$ python3 -q
>>> import numpy as np
>>> np.set_printoptions(precision=2, suppress=True, linewidth=160, sign=" ")
>>> X = np.load("block12.npy")
>>> X
array([[ 1.,  0.,  0.,  0.,  0.,  0.],
       [ 0.,  0., -1.,  0.,  0.,  0.],
       [ 0.,  1.,  0.,  0.,  0.,  0.],
       [ 0.,  0.,  0.,  1.,  0.,  0.],
       [ 0.,  0.,  0.,  0.,  1.,  0.],
       [ 0.,  0.,  0.,  0.,  0.,  1.]])
>>> vec = np.array([2, 3, 0, 3, 2, -2])
>>> np.round(np.linalg.norm(vec), 2), round(float(np.linalg.norm(X @ vec)), 2)
(np.float64(5.48), 5.48)
>>> [p for p in range(1, 25) if np.allclose(np.linalg.matrix_power(X, p), np.eye(6))]
[4, 8, 12, 16, 20, 24]
>>> np.abs(np.linalg.eigvals(X))
array([ 1.,  1.,  1.,  1.,  1.,  1.])
>>> X.T @ (X @ vec)
array([ 2.,  3.,  0.,  3.,  2., -2.])
>>> def softmax(z):
...     e = np.exp(z - z.max(axis=-1, keepdims=True))
...     return e / e.sum(axis=-1, keepdims=True)
... 
>>> softmax(X[1])
array([ 0.19,  0.19,  0.07,  0.19,  0.19,  0.19])
>>> softmax(X[1] + -2)
array([ 0.19,  0.19,  0.07,  0.19,  0.19,  0.19])
>>> np.round(softmax(10 * X[1]), 2) + 0
array([ 0.2,  0.2,  0. ,  0.2,  0.2,  0.2])
>>> softmax(X).sum(axis=1)
array([ 1.,  1.,  1.,  1.,  1.,  1.])
>>> S = X @ X.T / np.sqrt(6)
>>> softmax(S).round(6).argmax(axis=1)
array([ 0,  1,  2,  3,  4,  5])
>>> softmax(S + np.triu(np.full(S.shape, -np.inf), 1))
array([[ 1.  ,  0.  ,  0.  ,  0.  ,  0.  ,  0.  ],
       [ 0.4 ,  0.6 ,  0.  ,  0.  ,  0.  ,  0.  ],
       [ 0.29,  0.29,  0.43,  0.  ,  0.  ,  0.  ],
       [ 0.22,  0.22,  0.22,  0.33,  0.  ,  0.  ],
       [ 0.18,  0.18,  0.18,  0.18,  0.27,  0.  ],
       [ 0.15,  0.15,  0.15,  0.15,  0.15,  0.23]])
>>> softmax(S)[1] @ X
array([ 0.15,  0.15, -0.23,  0.15,  0.15,  0.15])
>>> F = np.load("case14.npy")
>>> F
array([[ 0,  0,  0,  0,  0],
       [ 0,  0,  1,  0,  1],
       [ 0,  1,  0,  0,  1],
       [ 0,  0,  0,  0,  0],
       [ 0,  1,  1,  0,  0]])
>>> left, sig, VT = np.linalg.svd(F)
>>> np.argmax(sig[:-1] / (sig[1:] + 1e-6)) + 1
np.int64(3)
>>> A2 = left[:, :3] @ np.diag(sig[:3]) @ VT[:3]
>>> A2.round(2) + 0
array([[ 0.,  0.,  0.,  0.,  0.],
       [ 0.,  0.,  1.,  0.,  1.],
       [ 0.,  1.,  0.,  0.,  1.],
       [ 0.,  0.,  0.,  0.,  0.],
       [ 0.,  1.,  1.,  0.,  0.]])
>>> np.linalg.matrix_rank(A2)
np.int64(3)
>>> round(np.linalg.norm(F - A2, 2), 2), sig[3]
(np.float64(0.0), np.float64(0.0))
>>> A2 = np.array([[1, 1], [1, -1]])
>>> rng = np.random.default_rng(410803)
>>> K = np.kron(A2, np.kron(A2, A2))[rng.permutation(8)][:6]
>>> K
array([[ 1,  1,  1,  1,  1,  1,  1,  1],
       [ 1,  1,  1,  1, -1, -1, -1, -1],
       [ 1, -1, -1,  1,  1, -1, -1,  1],
       [ 1, -1,  1, -1, -1,  1, -1,  1],
       [ 1, -1, -1,  1, -1,  1,  1, -1],
       [ 1,  1, -1, -1, -1, -1,  1,  1]])
>>> A2 = K / np.linalg.norm(K, axis=1, keepdims=True)
>>> G = A2 @ A2.T
>>> (np.abs(G) > 0.9).astype(int)
array([[ 1,  0,  0,  0,  0,  0],
       [ 0,  1,  0,  0,  0,  0],
       [ 0,  0,  1,  0,  0,  0],
       [ 0,  0,  0,  1,  0,  0],
       [ 0,  0,  0,  0,  1,  0],
       [ 0,  0,  0,  0,  0,  1]])
>>> (G - 2 * np.eye(6)).round(6).argmax(axis=1)
array([ 1,  0,  0,  0,  0,  0])
>>> G.round(2) + 0
array([[ 1.,  0.,  0.,  0.,  0.,  0.],
       [ 0.,  1.,  0.,  0.,  0.,  0.],
       [ 0.,  0.,  1.,  0.,  0.,  0.],
       [ 0.,  0.,  0.,  1.,  0.,  0.],
       [ 0.,  0.,  0.,  0.,  1.,  0.],
       [ 0.,  0.,  0.,  0.,  0.,  1.]])
>>> th = np.radians(60)
>>> R = np.eye(8)
>>> R[2, 2] = R[5, 5] = np.cos(th)
>>> R[2, 5], R[5, 2] = -np.sin(th), np.sin(th)
>>> R
array([[ 1.  ,  0.  ,  0.  ,  0.  ,  0.  ,  0.  ,  0.  ,  0.  ],
       [ 0.  ,  1.  ,  0.  ,  0.  ,  0.  ,  0.  ,  0.  ,  0.  ],
       [ 0.  ,  0.  ,  0.5 ,  0.  ,  0.  , -0.87,  0.  ,  0.  ],
       [ 0.  ,  0.  ,  0.  ,  1.  ,  0.  ,  0.  ,  0.  ,  0.  ],
       [ 0.  ,  0.  ,  0.  ,  0.  ,  1.  ,  0.  ,  0.  ,  0.  ],
       [ 0.  ,  0.  ,  0.87,  0.  ,  0.  ,  0.5 ,  0.  ,  0.  ],
       [ 0.  ,  0.  ,  0.  ,  0.  ,  0.  ,  0.  ,  1.  ,  0.  ],
       [ 0.  ,  0.  ,  0.  ,  0.  ,  0.  ,  0.  ,  0.  ,  1.  ]])
>>> A2 = K @ R.T
>>> np.allclose(np.linalg.norm(K, axis=1), np.linalg.norm(A2, axis=1))
True
>>> np.linalg.svd(K, compute_uv=False), np.linalg.svd(A2, compute_uv=False)
(array([ 2.83,  2.83,  2.83,  2.83,  2.83,  2.83]), array([ 2.83,  2.83,  2.83,  2.83,  2.83,  2.83]))
>>> np.allclose(K @ K.T, A2 @ A2.T)
True
>>> r0 = np.array([3, 1, -3])
>>> np.array([np.convolve(row, r0, "same") for row in K])
array([[ 4,  1,  1,  1,  1,  1,  1, -2],
       [ 4,  1,  1, -5, -7, -1, -1,  2],
       [-2, -7,  5,  7, -5, -7,  5,  4],
       [-2, -1,  1, -7,  5,  1, -1,  4],
       [-2, -7,  5,  1, -1,  7, -5, -4],
       [ 4, -5, -7, -1, -1,  5,  7, -2]])
>>> np.cross(K[3, :3], K[2, :3])
array([ 2,  2,  0])
>>> np.convolve(K[3], r0)
array([ 3, -2, -1,  1, -7,  5,  1, -1,  4, -3])
>>> np.polyval(r0, K[3])
array([ 1, -1,  1, -1, -1,  1, -1,  1])
>>> np.correlate(K[3], K[2], "full")
array([ 1, -2,  1,  0, -1,  2, -1,  0, -1,  2, -1,  0,  1, -2,  1])
>>> round(float(np.linalg.norm(K) ** 2 / np.linalg.norm(K, 2) ** 2), 2)
6.0
>>> np.linalg.norm(K, axis=1)
array([ 2.83,  2.83,  2.83,  2.83,  2.83,  2.83])
>>> np.round(np.linalg.norm(K, 2), 2)
np.float64(2.83)
>>> K[2] @ K[3]
np.int64(0)
>>> np.round(np.linalg.norm(K, "nuc"), 2)
np.float64(16.97)
>>> round(float(np.linalg.norm(K[2] - K[3])), 2)
4.0
>>> round(np.linalg.norm(K, 1), 2), round(np.linalg.norm(K, np.inf), 2)
(np.float64(6.0), np.float64(8.0))
>>> np.linalg.norm(K, axis=0)
array([ 2.45,  2.45,  2.45,  2.45,  2.45,  2.45,  2.45,  2.45])
>>> np.linalg.norm(K, axis=1).argmax()
np.int64(0)
>>> J = np.load("a.npy")
>>> J
array([[ 0,  1,  1],
       [ 1,  0,  1],
       [ 1,  1,  0]])
>>> r0 = np.array([-4, -4, -2])
>>> A2 = J + np.outer(r0, np.eye(3)[1])
>>> A2
array([[ 0., -3.,  1.],
       [ 1., -4.,  1.],
       [ 1., -1.,  0.]])
>>> vec = np.array([0, 2, 3])
>>> h1 = np.maximum(J @ vec, 0)
>>> J * (h1 > 1e-9)[:, None]
array([[ 0,  1,  1],
       [ 1,  0,  1],
       [ 1,  1,  0]])
>>> J.T @ h1
array([ 5,  7,  8])
>>> h1
array([ 5,  3,  2])
>>> np.tanh(J @ vec)
array([ 1.  ,  1.  ,  0.96])
>>> np.einsum("ii->", J)
np.int64(0)
>>> np.linalg.eigvals(J)
array([-1.,  2., -1.])
>>> round(float(np.linalg.det(J.T)), 2)
2.0
>>> np.round(np.poly(J), 2) + 0
array([ 1.,  0., -3., -2.])
>>> round(np.linalg.eigvals(J).sum().real, 2)
np.float64(-0.0)
>>> P = np.triu(np.array([[-1, -1, 0], [1, -1, 2], [1, -2, 2]]), 1) + np.eye(3)
>>> A2 = P @ J @ np.linalg.inv(P)
>>> np.linalg.matrix_rank(A2)
np.int64(3)
>>> round(np.linalg.det(A2), 2)
np.float64(2.0)
>>> A = np.array([[0.8, 0.1, 1.0],
...     [0.3, 1.3, -0.2],
...     [0.1, -1.4, 1.2],
...     [-0.8, 1.5, -0.7],
...     [1.1, 1.1, -1.2],
...     [-0.4, -0.9, -0.2],
...     [-0.4, -0.4, -1.2],
...     [2.1, -0.9, -0.7],
...     [-1.2, 1.2, -1.4],
...     [0.8, -0.5, -2.0],
...     [1.2, -0.1, -1.2],
...     [2.5, -0.8, -0.4],
...     [1.6, -2.7, 0.3],
...     [-0.6, -0.6, 1.0],
...     [-0.5, -0.1, 0.7],
...     [0.6, 0.0, 1.1],
...     [0.1, 0.0, -0.4],
...     [0.8, -0.2, 1.0]])
>>> A[8] *= 3
>>> A
array([[ 0.8,  0.1,  1. ],
       [ 0.3,  1.3, -0.2],
       [ 0.1, -1.4,  1.2],
       [-0.8,  1.5, -0.7],
       [ 1.1,  1.1, -1.2],
       [-0.4, -0.9, -0.2],
       [-0.4, -0.4, -1.2],
       [ 2.1, -0.9, -0.7],
       [-3.6,  3.6, -4.2],
       [ 0.8, -0.5, -2. ],
       [ 1.2, -0.1, -1.2],
       [ 2.5, -0.8, -0.4],
       [ 1.6, -2.7,  0.3],
       [-0.6, -0.6,  1. ],
       [-0.5, -0.1,  0.7],
       [ 0.6,  0. ,  1.1],
       [ 0.1,  0. , -0.4],
       [ 0.8, -0.2,  1. ]])
>>> A2 = np.array([[1, 5, 5], [0, 4, 5], [0, 3, 4]])
>>> np.linalg.matrix_rank(A @ A2)
np.int64(3)
>>> np.vstack([A, A2.T]).shape
(21, 3)
>>> np.einsum("ij->j", A)
array([ 5.7, -1. , -6.1])
>>> vec = np.array([-2, -2, 0, -2, -1, 0])
>>> y = X @ vec
>>> coef, lr = np.zeros(6), 1 / np.linalg.norm(X, 2) ** 2
>>> for i in range(8):
...     coef -= lr * X.T @ (X @ coef - y)
...     if i % 2 == 0: print(i, round(np.linalg.norm(X @ coef - y), 2))
... 
0 0.0
2 0.0
4 0.0
6 0.0
>>> coef
array([-2., -2.,  0., -2., -1.,  0.])
>>> round(np.linalg.cond(X), 2)
np.float64(1.0)
>>> cen = (A - A.mean(axis=0)) / A.std(axis=0)
>>> np.argwhere(np.abs(cen) > 2)
array([[  8,   0],
       [  8,   1],
       [  8,   2],
       [ 12,   1]])
>>> cen.std(axis=0)
array([ 1.,  1.,  1.])
>>> coef = np.linalg.lstsq(np.delete(cen, 0, axis=1), cen[:, 0])[0]
>>> np.abs(coef).argmax()
np.int64(0)
>>> coef
array([-0.64,  0.04])
